$ python -q
>>> import numpy as np
>>> from numpy import linalg as LA
>>> np.set_printoptions(precision=3, suppress=True, linewidth=120, legacy="1.25")
>>> rd = lambda a: np.round(a, 3) + 0
>>> W0 = np.load("case10.npy")
>>> W0
array([[0.667, 0.   , 0.   , 0.   , 0.   , 0.333],
       [0.25 , 0.5  , 0.   , 0.   , 0.25 , 0.   ],
       [0.   , 0.   , 0.5  , 0.   , 0.5  , 0.   ],
       [0.25 , 0.   , 0.25 , 0.25 , 0.25 , 0.   ],
       [0.   , 0.   , 0.   , 0.   , 0.5  , 0.5  ],
       [0.   , 0.   , 0.   , 0.   , 0.5  , 0.5  ]])
>>> rd(LA.matrix_power(W0, 100))
array([[0. , 0. , 0. , 0. , 0.5, 0.5],
       [0. , 0. , 0. , 0. , 0.5, 0.5],
       [0. , 0. , 0. , 0. , 0.5, 0.5],
       [0. , 0. , 0. , 0. , 0.5, 0.5],
       [0. , 0. , 0. , 0. , 0.5, 0.5],
       [0. , 0. , 0. , 0. , 0.5, 0.5]])
>>> rd(np.sort(np.abs(LA.eigvals(W0)))[::-1])
array([1.   , 0.667, 0.5  , 0.5  , 0.25 , 0.   ])
>>> p = np.eye(6)[0]
>>> for _ in range(4):
...     p = p @ W0
...     print(p.round(3))
... 
[0.667 0.    0.    0.    0.    0.333]
[0.445 0.    0.    0.    0.166 0.389]
[0.297 0.    0.    0.    0.278 0.426]
[0.198 0.    0.    0.    0.352 0.45 ]
>>> rk = LA.matrix_rank(W0)
>>> rk
5
>>> null = LA.svd(W0)[2][rk:].T
>>> LA.matrix_rank(W0.T @ W0), LA.matrix_rank(W0 @ W0.T)
(5, 5)
>>> rd(W0 @ null)
array([[0.],
       [0.],
       [0.],
       [0.],
       [0.],
       [0.]])
>>> [int(LA.matrix_rank(W0[:i])) for i in range(1, len(W0) + 1)]
[1, 2, 3, 4, 5, 5]
>>> np.unique(W0.round(6), axis=0).shape
(5, 6)
>>> X = np.loadtxt("arr.csv", delimiter=",")
>>> rd(X)
array([[ 0.005, -0.026,  0.005,  0.047,  0.005,  0.047],
       [-0.026,  0.132, -0.026, -0.237, -0.026, -0.237],
       [ 0.005, -0.026,  0.005,  0.047,  0.005,  0.047],
       [ 0.047, -0.237,  0.047,  0.426,  0.047,  0.426],
       [ 0.005, -0.026,  0.005,  0.047,  0.005,  0.047],
       [ 0.047, -0.237,  0.047,  0.426,  0.047,  0.426]])
>>> # row 2 repeats row 0
>>> w, vecs = LA.eigh(X)
>>> x0 = np.array([2, 0, -2, 0, -1, 1])
>>> rd(np.abs(X).sum(axis=1).max()), rd(np.abs(w).max())
(1.232, 1.0)
>>> rd(vecs * np.abs(w) @ vecs.T)
array([[ 0.005, -0.026,  0.005,  0.047,  0.005,  0.047],
       [-0.026,  0.132, -0.026, -0.237, -0.026, -0.237],
       [ 0.005, -0.026,  0.005,  0.047,  0.005,  0.047],
       [ 0.047, -0.237,  0.047,  0.426,  0.047,  0.426],
       [ 0.005, -0.026,  0.005,  0.047,  0.005,  0.047],
       [ 0.047, -0.237,  0.047,  0.426,  0.047,  0.426]])
>>> (np.sign(vecs[:, -1].round(6)) == np.sign(vecs[0, -1].round(6))).astype(int)
array([1, 0, 1, 1, 1, 1])
>>> rd(x0 @ X @ x0 / (x0 @ x0)), rd(w[0]), rd(w[-1])
(0.034, 0.0, 1.0)
>>> rd(vecs * np.maximum(w, 0) @ vecs.T)
array([[ 0.005, -0.026,  0.005,  0.047,  0.005,  0.047],
       [-0.026,  0.132, -0.026, -0.237, -0.026, -0.237],
       [ 0.005, -0.026,  0.005,  0.047,  0.005,  0.047],
       [ 0.047, -0.237,  0.047,  0.426,  0.047,  0.426],
       [ 0.005, -0.026,  0.005,  0.047,  0.005,  0.047],
       [ 0.047, -0.237,  0.047,  0.426,  0.047,  0.426]])
